$ python -q
>>> import numpy as np
>>> np.set_printoptions(precision=3, suppress=True, linewidth=160)
>>> tidy = lambda a: np.round(a, 3) + 0
>>> J = np.load("test13.npy")
>>> J
array([[3., 0., 0., 0., 2.],
       [0., 3., 2., 2., 0.],
       [0., 2., 3., 2., 0.],
       [0., 2., 2., 3., 0.],
       [2., 0., 0., 0., 3.]])
>>> # 2 blocks once reordered
>>> ev, V = np.linalg.eigh(J)
>>> print(tidy(ev))
[1. 1. 1. 5. 7.]
>>> tidy(V.T @ V)
array([[1., 0., 0., 0., 0.],
       [0., 1., 0., 0., 0.],
       [0., 0., 1., 0., 0.],
       [0., 0., 0., 1., 0.],
       [0., 0., 0., 0., 1.]])
>>> tidy(ev.sum()), np.trace(J)
(np.float64(15.0), np.float64(15.0))
>>> tidy(np.linalg.svd(J, compute_uv=False))
array([7., 5., 1., 1., 1.])
>>> np.abs(V[:, -1]).round(6).argmax()
np.int64(1)
>>> tidy(np.linalg.eigvalsh(J + 2 * np.eye(5)))
array([3., 3., 3., 7., 9.])
>>> print(np.unique(ev.round(6) + 0, return_counts=True)[1])
[3 1 1]
>>> vec = np.ones(5)
>>> for _ in range(5):
...     vec = J @ vec
...     vec /= np.linalg.norm(vec)
...     print(round(vec @ J @ vec, 3))
... 
6.492
6.704
6.837
6.914
6.955
>>> tidy(vec)
array([0.106, 0.571, 0.571, 0.571, 0.106])
>>> tidy(np.linalg.eigvalsh(J)[-1])
np.float64(7.0)
>>> ev, V = np.linalg.eig(J)
>>> tidy(np.prod(ev))
np.float64(35.0)
>>> tidy(np.sort(np.linalg.eigvals(J @ J)))
array([ 1.,  1.,  1., 25., 49.])
>>> tidy(ev)
array([5., 1., 1., 7., 1.])
>>> arr = np.load("block5.npy")
>>> arr
array([[ 0, -2, -1,  2, -2, -3, -2],
       [ 0, -2,  3, -1,  1, -1, -2],
       [ 0,  0, -1, -2,  1, -3,  1],
       [ 0,  0,  0, -1,  0, -2,  2],
       [ 0,  0,  0,  0,  1, -3, -3],
       [ 0,  0,  0,  0,  0,  2,  1],
       [ 0,  0,  0,  0,  0,  0, -2]])
>>> # rows and columns are dependent
>>> rng = np.random.default_rng(947452)
>>> labels = rng.permutation(7)
>>> labels
array([5, 0, 2, 4, 1, 6, 3])
>>> M2 = arr[labels][:, labels]
>>> M2
array([[ 2,  0,  0,  0,  0,  1,  0],
       [-3,  0, -1, -2, -2, -2,  2],
       [-3,  0, -1,  1,  0,  1, -2],
       [-3,  0,  0,  1,  0, -3,  0],
       [-1,  0,  3,  1, -2, -2, -1],
       [ 0,  0,  0,  0,  0, -2,  0],
       [-2,  0,  0,  0,  0,  2, -1]])
>>> print(np.allclose(M2, arr))
False
>>> np.diag(M2)
array([ 2,  0, -1,  1, -2, -2, -1])
>>> print(tidy(np.sort(np.abs(np.linalg.eigvals(M2)))))
[0. 1. 1. 1. 2. 2. 2.]
>>> np.allclose(arr[:-1].T @ np.linalg.lstsq(arr[:-1].T, arr[-1])[0], arr[-1])
True
>>> np.unique(arr.round(6), axis=0).shape
(7, 7)
>>> tidy(np.sort(np.linalg.eigvals(arr)))
array([-2., -2., -1., -1.,  0.,  1.,  2.])
>>> [int(np.linalg.matrix_rank(np.linalg.matrix_power(arr, p))) for p in range(1, 8)]
[6, 6, 6, 6, 6, 6, 6]
>>> arr @ arr
array([[  0,   4,  -5,   2,  -5,   1,  14],
       [  0,   4,  -9,  -3,   2, -10,   5],
       [  0,   0,   1,   4,   0,  -2, -13],
       [  0,   0,   0,   1,   0,  -2,  -8],
       [  0,   0,   0,   0,   1,  -9,   0],
       [  0,   0,   0,   0,   0,   4,   0],
       [  0,   0,   0,   0,   0,   0,   4]])
>>> np.prod(np.diag(arr)), tidy(np.linalg.det(arr))
(np.int64(0), np.float64(0.0))
>>> F = np.load("out17.npy")
>>> print(F)
[[ 0.92  0.4   0.24 -0.8 ]
 [ 1.61  0.7   0.42 -1.4 ]
 [ 0.92  0.4   0.24 -0.8 ]
 [-0.46 -0.2  -0.12  0.4 ]
 [ 0.46  0.2   0.12 -0.4 ]
 [ 0.46  0.2   0.12 -0.4 ]
 [ 0.92  0.4   0.24 -0.8 ]
 [ 1.38  0.6   0.36 -1.2 ]
 [ 0.    0.    0.    0.  ]
 [-0.69 -0.3  -0.18  0.6 ]]
>>> # rows 0 and 2 are equal
>>> U, s, Vt = np.linalg.svd(F)
>>> V = Vt[:(s > 1e-8).sum()]
>>> vec = F[6] + -3 * F[0] + rng.integers(2) * np.eye(4)[3]
>>> tidy(vec)
array([-1.84, -0.8 , -0.48,  1.6 ])
>>> tidy(V.T @ V)
array([[ 0.497,  0.216,  0.13 , -0.432],
       [ 0.216,  0.094,  0.056, -0.188],
       [ 0.13 ,  0.056,  0.034, -0.113],
       [-0.432, -0.188, -0.113,  0.376]])
>>> np.linalg.matrix_rank(np.vstack([F, vec]))
np.int64(1)
>>> tidy(np.diag(V.T @ V))
array([0.497, 0.094, 0.034, 0.376])
>>> Z = F[[2, 7]].astype(float)
>>> for _ in range(3):
...     labels = np.linalg.norm(F[:, None] - Z, axis=-1).argmin(axis=1)
...     Z = np.array([F[labels == j].mean(axis=0) for j in range(2)])
... 
>>> labels
array([1, 1, 1, 0, 0, 0, 1, 1, 0, 0])
>>> tidy(Z)
array([[-0.046, -0.02 , -0.012,  0.04 ],
       [ 1.15 ,  0.5  ,  0.3  , -1.   ]])
>>> np.bincount(labels)
array([5, 5])
>>> M = np.loadtxt("dump.csv", delimiter=",")
>>> M
array([[ 1.,  0., -3., -1.],
       [ 0.,  0.,  0.,  0.],
       [ 0.,  6.,  0.,  2.],
       [ 0.,  2.,  3.,  2.],
       [-2.,  3., -2., -3.],
       [-2.,  3., -2., -3.],
       [ 1.,  0., -3., -1.],
       [ 3.,  3., -1.,  4.],
       [ 2.,  1., -1.,  3.],
       [ 2.,  3.,  2.,  5.],
       [-2.,  3., -2., -3.],
       [ 0.,  4., -3.,  0.],
       [ 0.,  0.,  0.,  0.],
       [ 1.,  0., -3., -1.],
       [ 0.,  4., -3.,  0.],
       [ 0.,  0.,  0.,  0.],
       [-2.,  5.,  1., -1.],
       [ 0.,  6.,  0.,  2.],
       [ 0.,  0.,  0.,  0.],
       [ 2.,  1., -1.,  3.],
       [ 1.,  0., -3., -1.],
       [ 1.,  0., -3., -1.],
       [ 0.,  2.,  3.,  2.],
       [ 0.,  0.,  0.,  0.],
       [-2.,  5.,  1., -1.],
       [ 2.,  3.,  2.,  5.],
       [ 0.,  0.,  0.,  0.],
       [ 0.,  0.,  0.,  0.],
       [-2.,  3., -2., -3.]])
>>> Z = M[[8, 6]].astype(float)
>>> for _ in range(7):
...     labels = np.linalg.norm(M[:, None] - Z, axis=-1).argmin(axis=1)
...     Z = np.array([M[labels == j].mean(axis=0) for j in range(2)])
... 
>>> labels
array([1, 1, 0, 0, 1, 1, 1, 0, 0, 0, 1, 1, 1, 1, 1, 1, 1, 0, 1, 0, 1, 1, 0, 1, 1, 0, 1, 1, 1])
>>> tidy(Z[1] - Z[0])
array([-1.572, -1.5  , -2.128, -4.061])
>>> np.bincount(labels)
array([ 9, 20])
>>> labels = M[:, 0] > np.median(M[:, 0])
>>> f = M[labels].mean(axis=0) - M[~labels].mean(axis=0)
>>> np.argsort(-np.abs(f).round(6), kind="stable")
array([0, 3, 1, 2])
>>> print(tidy((((M - M.mean(axis=0)) @ f > 0) == labels).mean()))
0.759
>>> Xc = M - M.mean(axis=0)
>>> U, s, Vt = np.linalg.svd(Xc, full_matrices=False)
>>> np.searchsorted(np.cumsum(s ** 2) / (s ** 2).sum(), 0.9) + 1
np.int64(3)
>>> gram = np.cov(M, rowvar=False)
>>> tidy(gram)
array([[ 1.909, -0.959,  0.027,  2.349],
       [-0.959,  4.106,  0.725,  0.583],
       [ 0.027,  0.725,  3.436,  2.329],
       [ 2.349,  0.583,  2.329,  5.007]])
>>> gram.shape
(4, 4)
>>> Xc = (M - M.mean(axis=0)) / M.std(axis=0)
>>> tidy(Xc.std(axis=0))
array([1., 1., 1., 1.])
>>> c = np.linalg.lstsq(np.delete(Xc, 0, axis=1), Xc[:, 0])[0]
>>> np.abs(c).argmax()
np.int64(2)
>>> tidy(c)
array([-0.381, -0.54 ,  1.112])
>>> tidy(1 - np.var(Xc[:, 0] - np.delete(Xc, 0, axis=1) @ c))
np.float64(0.969)
>>> K, _ = np.linalg.qr(np.array([[-1.6, -0.2, -0.8, -2.0],
...     [1.3, -1.1, -0.2, -0.9],
...     [-0.1, -0.7, 0.7, -0.3],
...     [0.5, -0.4, 2.2, -0.3]]))
>>> tidy(K)
array([[-0.753, -0.512,  0.111,  0.397],
       [ 0.612, -0.595,  0.446,  0.269],
       [-0.047, -0.583, -0.245, -0.773],
       [ 0.235, -0.21 , -0.853,  0.415]])
>>> vec = np.array([-2, -2, 1, -2])
>>> tidy(np.linalg.det(K))
np.float64(-1.0)
>>> [p for p in range(1, 25) if np.allclose(np.linalg.matrix_power(K, p), np.eye(4))]
[]
>>> print(tidy(np.linalg.norm(vec)), tidy(np.linalg.norm(K @ vec)))
3.606 3.606
>>> tidy(np.linalg.inv(K))
array([[-0.753,  0.612, -0.047,  0.235],
       [-0.512, -0.595, -0.583, -0.21 ],
       [ 0.111,  0.446, -0.245, -0.853],
       [ 0.397,  0.269, -0.773,  0.415]])
>>> tidy(np.abs(np.linalg.eigvals(K)))
array([1., 1., 1., 1.])
>>> f = np.array([4, 2, 1, 4])
>>> M2 = K + np.outer(f, np.eye(4)[2])
>>> tidy(np.linalg.det(M2) / np.linalg.det(K)), tidy(1 + np.linalg.solve(K, f)[2])
(np.float64(-1.322), np.float64(-1.322))
>>> tidy(M2)
array([[-0.753, -0.512,  4.111,  0.397],
       [ 0.612, -0.595,  2.446,  0.269],
       [-0.047, -0.583,  0.755, -0.773],
       [ 0.235, -0.21 ,  3.147,  0.415]])
>>> np.linalg.matrix_rank(np.linalg.inv(M2) - np.linalg.inv(K), tol=1e-8)
np.int64(1)
>>> M2 = np.c_[M[:, :2] @ np.array([[2, 2], [0, 4]]), np.array([-1, 2, -1, -2, -3, 0, 1, 1, 0, 0, -2, -3, -1, 1, 2, 3, -1, 3, -2, -1, 3, -3, -3, -3, 1, 3, 2, 1, -2])]
>>> M2
array([[ 2.,  2., -1.],
       [ 0.,  0.,  2.],
       [ 0., 24., -1.],
       [ 0.,  8., -2.],
       [-4.,  8., -3.],
       [-4.,  8.,  0.],
       [ 2.,  2.,  1.],
       [ 6., 18.,  1.],
       [ 4.,  8.,  0.],
       [ 4., 16.,  0.],
       [-4.,  8., -2.],
       [ 0., 16., -3.],
       [ 0.,  0., -1.],
       [ 2.,  2.,  1.],
       [ 0., 16.,  2.],
       [ 0.,  0.,  3.],
       [-4., 16., -1.],
       [ 0., 24.,  3.],
       [ 0.,  0., -2.],
       [ 4.,  8., -1.],
       [ 2.,  2.,  3.],
       [ 2.,  2., -3.],
       [ 0.,  8., -3.],
       [ 0.,  0., -3.],
       [-4., 16.,  1.],
       [ 4., 16.,  3.],
       [ 0.,  0.,  2.],
       [ 0.,  0.,  1.],
       [-4.,  8., -2.]])
>>> tidy(np.linalg.norm(M2 - M @ np.linalg.lstsq(M, M2)[0], axis=0))
array([ 0.  ,  0.  , 10.47])
>>> np.linalg.matrix_rank(np.c_[M, M2])
np.int64(5)
